% python3 -q
>>> import numpy as np
>>> import numpy.linalg as la
>>> np.set_printoptions(suppress=True, linewidth=140)
>>> K = np.array([[1, -1, 1, -1],
...     [1, 0, 0, 0],
...     [1, 1, 1, 1],
...     [1, 2, 4, 8],
...     [1, 3, 9, 27],
...     [1, 4, 16, 64],
...     [1, 5, 25, 125],
...     [1, 6, 36, 216],
...     [1, 7, 49, 343],
...     [1, 8, 64, 512],
...     [1, 9, 81, 729]])
>>> K
array([[  1,  -1,   1,  -1],
       [  1,   0,   0,   0],
       [  1,   1,   1,   1],
       [  1,   2,   4,   8],
       [  1,   3,   9,  27],
       [  1,   4,  16,  64],
       [  1,   5,  25, 125],
       [  1,   6,  36, 216],
       [  1,   7,  49, 343],
       [  1,   8,  64, 512],
       [  1,   9,  81, 729]])
>>> t3 = np.stack([K, -1 * K, K[::-1]])
>>> (t3 @ K.T).shape
(3, 11, 11)
>>> np.einsum("bij,cij->bc", t3, t3)
array([[ 994037, -994037,   14861],
       [-994037,  994037,  -14861],
       [  14861,  -14861,  994037]])
>>> print(la.matrix_rank(t3))
[4 4 4]
>>> t3.shape
(3, 11, 4)
>>> Uu, sv, vt = la.svd(K)
>>> sv.round(3)
array([996.784,  21.246,   2.159,   1.752])
>>> Y = Uu[:, :1] @ np.diag(sv[:1]) @ vt[:1]
>>> round(la.norm(K - Y) / la.norm(K), 3)
np.float64(0.021)
>>> la.matrix_rank(K, rtol=0.05)
np.int64(1)
>>> W0 = np.load("out7.npy")
>>> W0.round(3)
array([[ 0.346,  0.438,  0.144,  0.026, -0.115],
       [ 0.438,  0.669, -0.133, -0.002, -0.109],
       [ 0.144, -0.133,  0.932,  0.01 , -0.158],
       [ 0.026, -0.002,  0.01 ,  0.992,  0.082],
       [-0.115, -0.109, -0.158,  0.082,  0.061]])
>>> # null space of dimension 2
>>> Uu, sv, vt = la.svd(W0)
>>> sv.round(3) + 0
array([1., 1., 1., 0., 0.])
>>> Y = Uu[:, :3] @ np.diag(sv[:3]) @ vt[:3]
>>> la.matrix_rank(W0, rtol=0.05)
np.int64(3)
>>> la.matrix_rank(W0, rtol=0.1)
np.int64(3)
>>> rng = np.random.default_rng(9294)
>>> labels = rng.permutation(5)
>>> labels
array([1, 3, 4, 0, 2])
>>> Y = W0[labels][:, labels]
>>> np.round(np.sort(np.abs(la.eigvals(Y))), 3) + 0
array([0., 0., 1., 1., 1.])
>>> print(np.trace(Y))
3.0
>>> np.round(np.diag(Y), 3)
array([0.669, 0.992, 0.061, 0.346, 0.932])
